$ python3 -q
>>> import numpy as np
>>> np.set_printoptions(precision=2, suppress=True, linewidth=120)
>>> W0 = np.load("block9.npy")
>>> W0
array([[ 1,  0,  0,  0,  0,  0,  0],
       [-2,  1,  0,  0,  0,  0,  0],
       [ 2,  4,  1,  0,  0,  0,  0],
       [-1, -4, -2,  1,  0,  0,  0],
       [-3,  2,  4,  4,  1,  0,  0],
       [-3, -2, -5, -3,  0,  1,  0],
       [-4,  0,  4,  4, -2,  4,  1]])
>>> [round(float(x), 2) for x in np.linalg.svd(W0, compute_uv=False)[:3]]
[10.87, 7.97, 4.25]
>>> np.linalg.matrix_rank(W0, rtol=0.1)
np.int64(5)
>>> np.argsort(-np.linalg.norm(W0, axis=0).round(6), kind="stable")[:3]
array([2, 0, 3])
>>> np.linalg.cond(W0) > 100
np.True_
>>> np.linalg.norm(W0, axis=1)
array([1.  , 2.24, 4.58, 4.69, 6.78, 6.93, 8.31])
>>> W0[1] @ W0[5]
np.int64(4)
>>> round(np.linalg.norm(W0, 2), 2)
np.float64(10.87)
>>> W0 - W0[0]
array([[ 0,  0,  0,  0,  0,  0,  0],
       [-3,  1,  0,  0,  0,  0,  0],
       [ 1,  4,  1,  0,  0,  0,  0],
       [-2, -4, -2,  1,  0,  0,  0],
       [-4,  2,  4,  4,  1,  0,  0],
       [-4, -2, -5, -3,  0,  1,  0],
       [-5,  0,  4,  4, -2,  4,  1]])
>>> W0.sum(axis=0)
array([-10,   1,   2,   6,  -1,   5,   1])
>>> W0.mean(axis=0)
array([-1.43,  0.14,  0.29,  0.86, -0.14,  0.71,  0.14])
>>> U, s, VT = np.linalg.svd(W0)
>>> np.argmax(s[:-1] / (s[1:] + 1e-6)) + 1
np.int64(6)
>>> other = U[:, :6] @ np.diag(s[:6]) @ VT[:6]
>>> np.linalg.matrix_rank(other)
np.int64(6)
>>> np.linalg.matrix_rank(W0, rtol=0.05)
np.int64(5)
>>> round(np.linalg.norm(W0 - other, 2), 2), round(s[6], 2)
(np.float64(0.0), np.float64(0.0))
>>> feats = np.load("m.npy")
>>> feats
array([[ 0.38,  0.62,  0.21, -0.21, -0.62],
       [ 0.62,  0.38, -0.21,  0.21,  0.62],
       [ 0.21, -0.21,  0.93,  0.07,  0.21],
       [-0.21,  0.21,  0.07,  0.93, -0.21],
       [-0.62,  0.62,  0.21, -0.21,  0.38]])
>>> rng = np.random.default_rng(69924)
>>> other = feats + rng.integers(-2, 3, (5, 4)) @ rng.integers(-2, 3, (4, 5))
>>> other
array([[ 6.38, -4.38,  0.21,  1.79, -4.62],
       [ 2.62,  0.38, -2.21, -7.79, -9.38],
       [ 8.21, -8.21,  2.93,  6.07, -3.79],
       [ 2.79, -3.79,  3.07,  6.93, -1.21],
       [-0.62,  1.62,  0.21, -0.21, -1.62]])
>>> np.abs(other - feats).sum(axis=1)
array([17., 22., 28., 17.,  3.])
>>> np.linalg.matrix_rank(other - feats, tol=1e-8)
np.int64(4)
>>> other - feats
array([[  6.,  -5.,   0.,   2.,  -4.],
       [  2.,   0.,  -2.,  -8., -10.],
       [  8.,  -8.,   2.,   6.,  -4.],
       [  3.,  -4.,   3.,   6.,  -1.],
       [  0.,   1.,   0.,   0.,  -2.]])
>>> np.round(np.linalg.svd(other - feats, compute_uv=False), 2) + 0
array([17.72, 13.8 ,  2.7 ,  1.08,  0.  ])
>>> other = feats / np.linalg.norm(feats, axis=1, keepdims=True)
>>> G = other @ other.T
>>> G[3].round(2) + 0
array([0., 0., 0., 1., 0.])
>>> G.round(2) + 0
array([[1., 0., 0., 0., 0.],
       [0., 1., 0., 0., 0.],
       [0., 0., 1., 0., 0.],
       [0., 0., 0., 1., 0.],
       [0., 0., 0., 0., 1.]])
>>> np.degrees(np.arccos(np.clip(G[3, 2], -1, 1)))
np.float64(90.0)
>>> (np.abs(G) > 0.9).astype(int)
array([[1, 0, 0, 0, 0],
       [0, 1, 0, 0, 0],
       [0, 0, 1, 0, 0],
       [0, 0, 0, 1, 0],
       [0, 0, 0, 0, 1]])
>>> (G - 2 * np.eye(5)).round(6).argmax(axis=1)
array([1, 0, 0, 0, 0])
>>> evals, V = np.linalg.eig(feats)
>>> evals
array([ 1., -1.,  1.,  1.,  1.])
>>> np.sort(np.linalg.eigvals(np.linalg.inv(feats)))
array([-1.,  1.,  1.,  1.,  1.])
>>> np.prod(evals)
np.float64(-1.0)
>>> np.sort(np.linalg.eigvals(feats.T))
array([-1.,  1.,  1.,  1.,  1.])
>>> A = np.loadtxt("run1.csv", delimiter=",")
>>> A
array([[0., 0., 0., 0., 5., 0., 8., 3., 4., 0.],
       [0., 6., 3., 4., 0., 4., 0., 0., 0., 0.],
       [0., 6., 8., 4., 0., 3., 0., 0., 0., 3.],
       [0., 4., 3., 1., 0., 5., 0., 0., 0., 6.],
       [9., 0., 0., 0., 7., 0., 1., 4., 3., 0.],
       [0., 2., 1., 6., 0., 3., 0., 0., 0., 4.],
       [0., 0., 0., 0., 7., 0., 5., 2., 0., 0.],
       [9., 0., 0., 0., 0., 0., 7., 6., 2., 0.],
       [8., 0., 0., 0., 1., 0., 2., 6., 6., 0.],
       [0., 6., 7., 5., 0., 4., 0., 0., 0., 7.]])
>>> vec = np.array([1, -1, 0, -1, 2, 1, -2, 0, -2, -1])
>>> rhs = A @ vec
>>> beta, lr = np.zeros(10), 1 / np.linalg.norm(A, 2) ** 2
>>> for i in range(6):
...     beta -= lr * A.T @ (A @ beta - rhs)
...     if i % 2 == 0: print(i, round(np.linalg.norm(A @ beta - rhs), 2))
... 
0 21.13
2 17.23
4 14.18
>>> round(float(np.linalg.cond(A)), 2)
38.38
>>> U, s, VT = np.linalg.svd(A, full_matrices=False)
>>> (s > 1e-8).sum()
np.int64(10)
>>> s
array([21.85, 21.69, 10.57,  7.11,  5.63,  4.84,  4.26,  3.61,  0.96,  0.57])
>>> U.shape, s.shape, VT.shape
((10, 10), (10,), (10, 10))
>>> s / s[0]
array([1.  , 0.99, 0.48, 0.33, 0.26, 0.22, 0.2 , 0.17, 0.04, 0.03])
>>> X = np.load("out6.npy")
>>> X
array([[-1,  0,  0,  0,  0],
       [ 0, -2,  0,  0,  0],
       [ 0,  0, -3,  0,  0],
       [ 0,  0,  0,  0,  0],
       [ 0,  0,  0,  0,  0]])
>>> evals, V = np.linalg.eigh(X)
>>> vec = np.array([-2, -1, 1, 2, -2])
>>> np.abs(X).sum(axis=1).max(), np.abs(evals).max()
(np.int64(3), np.float64(3.0))
>>> np.linalg.eigvalsh(X[1:, 1:])
array([-3., -2.,  0.,  0.])
>>> U, s, VT = np.linalg.svd(X)
>>> s
array([3., 2., 1., 0., 0.])
>>> other = U[:, :3] @ np.diag(s[:3]) @ VT[:3]
>>> np.linalg.matrix_rank(X, rtol=0.05)
np.int64(3)
>>> np.abs(X - other).max()
np.float64(0.0)
>>> round(np.linalg.norm(X - other) / np.linalg.norm(X), 2)
np.float64(0.0)
>>> theta = np.radians(72)
>>> Rm = np.eye(5)
>>> Rm[2, 2] = Rm[1, 1] = np.cos(theta)
>>> Rm[2, 1], Rm[1, 2] = -np.sin(theta), np.sin(theta)
>>> Rm
array([[ 1.  ,  0.  ,  0.  ,  0.  ,  0.  ],
       [ 0.  ,  0.31,  0.95,  0.  ,  0.  ],
       [ 0.  , -0.95,  0.31,  0.  ,  0.  ],
       [ 0.  ,  0.  ,  0.  ,  1.  ,  0.  ],
       [ 0.  ,  0.  ,  0.  ,  0.  ,  1.  ]])
>>> other = X @ Rm.T
>>> np.linalg.svd(X, compute_uv=False), np.linalg.svd(other, compute_uv=False)
(array([3., 2., 1., 0., 0.]), array([3., 2., 1., 0., 0.]))
>>> np.abs(other - X).max(axis=0)
array([0.  , 2.85, 2.07, 0.  , 0.  ])
>>> np.allclose(np.linalg.norm(X, axis=1), np.linalg.norm(other, axis=1))
True
>>> np.round(Rm @ Rm.T, 2) + 0
array([[1., 0., 0., 0., 0.],
       [0., 1., 0., 0., 0.],
       [0., 0., 1., 0., 0.],
       [0., 0., 0., 1., 0.],
       [0., 0., 0., 0., 1.]])
>>> np.round(Rm.T @ Rm, 2) + 0
array([[1., 0., 0., 0., 0.],
       [0., 1., 0., 0., 0.],
       [0., 0., 1., 0., 0.],
       [0., 0., 0., 1., 0.],
       [0., 0., 0., 0., 1.]])
>>> np.linalg.svd(Rm, compute_uv=False)
array([1., 1., 1., 1., 1.])
>>> np.linalg.pinv(Rm)
array([[ 1.  ,  0.  ,  0.  ,  0.  ,  0.  ],
       [ 0.  ,  0.31, -0.95,  0.  ,  0.  ],
       [ 0.  ,  0.95,  0.31,  0.  ,  0.  ],
       [ 0.  ,  0.  ,  0.  ,  1.  ,  0.  ],
       [ 0.  ,  0.  ,  0.  ,  0.  ,  1.  ]])
>>> np.linalg.norm(Rm, axis=0)
array([1., 1., 1., 1., 1.])
>>> Rm[:, 4] @ Rm[:, 3]
np.float64(0.0)
>>> f = np.array([0, 2, 8])
>>> np.cross(X[0, :3], X[3, :3])
array([0, 0, 0])
>>> np.correlate(X[0], X[3], "full")
array([0, 0, 0, 0, 0, 0, 0, 0, 0])
>>> np.convolve(X[0], f)
array([ 0, -2, -8,  0,  0,  0,  0])
>>> np.polyval(f, X[0])
array([6, 8, 8, 8, 8])
>>> mat = np.load("case16.npy")
>>> mat
array([[-0.11,  0.63,  1.07,  1.62,  1.65,  0.7 ],
       [-0.17, -1.64, -3.05, -4.78, -4.69, -1.44],
       [-0.02,  0.65,  1.5 ,  2.25,  2.11,  0.75],
       [-0.07,  0.49,  0.96,  1.21,  1.41,  0.44],
       [-0.03,  0.08,  0.48,  0.46,  0.39,  0.16],
       [-0.06,  0.6 ,  1.18,  1.67,  1.56,  0.47],
       [-0.1 , -1.37, -3.05, -4.6 , -4.57, -1.51],
       [ 0.11, -1.85, -3.9 , -5.42, -5.69, -1.86],
       [-0.01,  0.61,  1.12,  1.6 ,  1.65,  0.51],
       [-0.16, -1.  , -2.22, -3.29, -3.31, -1.31],
       [ 0.  ,  0.75,  1.43,  1.92,  2.  ,  0.72],
       [-0.04, -0.29, -0.6 , -0.83, -0.86, -0.29],
       [ 0.19, -0.5 , -1.09, -1.42, -1.46, -0.52],
       [-0.17,  0.19,  0.78,  0.94,  0.93,  0.44],
       [-0.11,  1.97,  4.02,  6.05,  6.34,  2.12],
       [ 0.  , -0.85, -2.02, -3.12, -3.02, -0.92],
       [ 0.11,  1.68,  3.44,  5.02,  5.12,  1.72],
       [-0.08,  1.1 ,  2.3 ,  3.37,  3.43,  1.16],
       [ 0.09,  0.87,  1.36,  1.95,  1.69,  0.72],
       [-0.05,  0.41,  0.79,  1.34,  1.28,  0.64],
       [ 0.04,  0.41,  0.78,  1.26,  1.14,  0.37],
       [ 0.08,  0.66,  1.53,  2.22,  1.95,  0.81],
       [-0.09,  0.75,  1.21,  2.  ,  2.17,  0.69],
       [-0.12,  0.24,  0.92,  1.28,  1.3 ,  0.45],
       [-0.07,  0.47,  0.75,  1.05,  1.1 ,  0.47],
       [ 0.06, -0.04, -0.11, -0.15, -0.2 , -0.01],
       [-0.23,  0.2 ,  0.31,  0.31,  0.33,  0.14]])
>>> other = np.c_[mat[:, :3] @ np.array([[-1, 0, -1], [1, 1, 2], [2, 1, 2]]), np.array([7, 4, 4, 9, 4, 0, 7, 5, 2, 1, 8, 6, 7, 1, 6, 6, 5, 3, 0, 1, 3, 5, 5, 9, 5, 7, 8])]
>>> other
array([[  2.88,   1.7 ,   3.51,   7.  ],
       [ -7.57,  -4.69,  -9.21,   4.  ],
       [  3.67,   2.15,   4.32,   4.  ],
       [  2.48,   1.45,   2.97,   9.  ],
       [  1.07,   0.56,   1.15,   4.  ],
       [  3.02,   1.78,   3.62,   0.  ],
       [ -7.37,  -4.42,  -8.74,   7.  ],
       [ -9.76,  -5.75, -11.61,   5.  ],
       [  2.86,   1.73,   3.47,   2.  ],
       [ -5.28,  -3.22,  -6.28,   1.  ],
       [  3.61,   2.18,   4.36,   8.  ],
       [ -1.45,  -0.89,  -1.74,   6.  ],
       [ -2.87,  -1.59,  -3.37,   7.  ],
       [  1.92,   0.97,   2.11,   1.  ],
       [ 10.12,   5.99,  12.09,   6.  ],
       [ -4.89,  -2.87,  -5.74,   6.  ],
       [  8.45,   5.12,  10.13,   5.  ],
       [  5.78,   3.4 ,   6.88,   3.  ],
       [  3.5 ,   2.23,   4.37,   0.  ],
       [  2.04,   1.2 ,   2.45,   1.  ],
       [  1.93,   1.19,   2.34,   3.  ],
       [  3.64,   2.19,   4.3 ,   5.  ],
       [  3.26,   1.96,   4.01,   5.  ],
       [  2.2 ,   1.16,   2.44,   9.  ],
       [  2.04,   1.22,   2.51,   5.  ],
       [ -0.32,  -0.15,  -0.36,   7.  ],
       [  1.05,   0.51,   1.25,   8.  ]])
>>> np.linalg.matrix_rank(np.c_[mat, other])
np.int64(7)
>>> np.round(np.linalg.lstsq(mat, other[:, 0])[0], 2) + 0
array([-1.,  1.,  2.,  0.,  0.,  0.])
>>> np.linalg.matrix_rank(other)
np.int64(4)
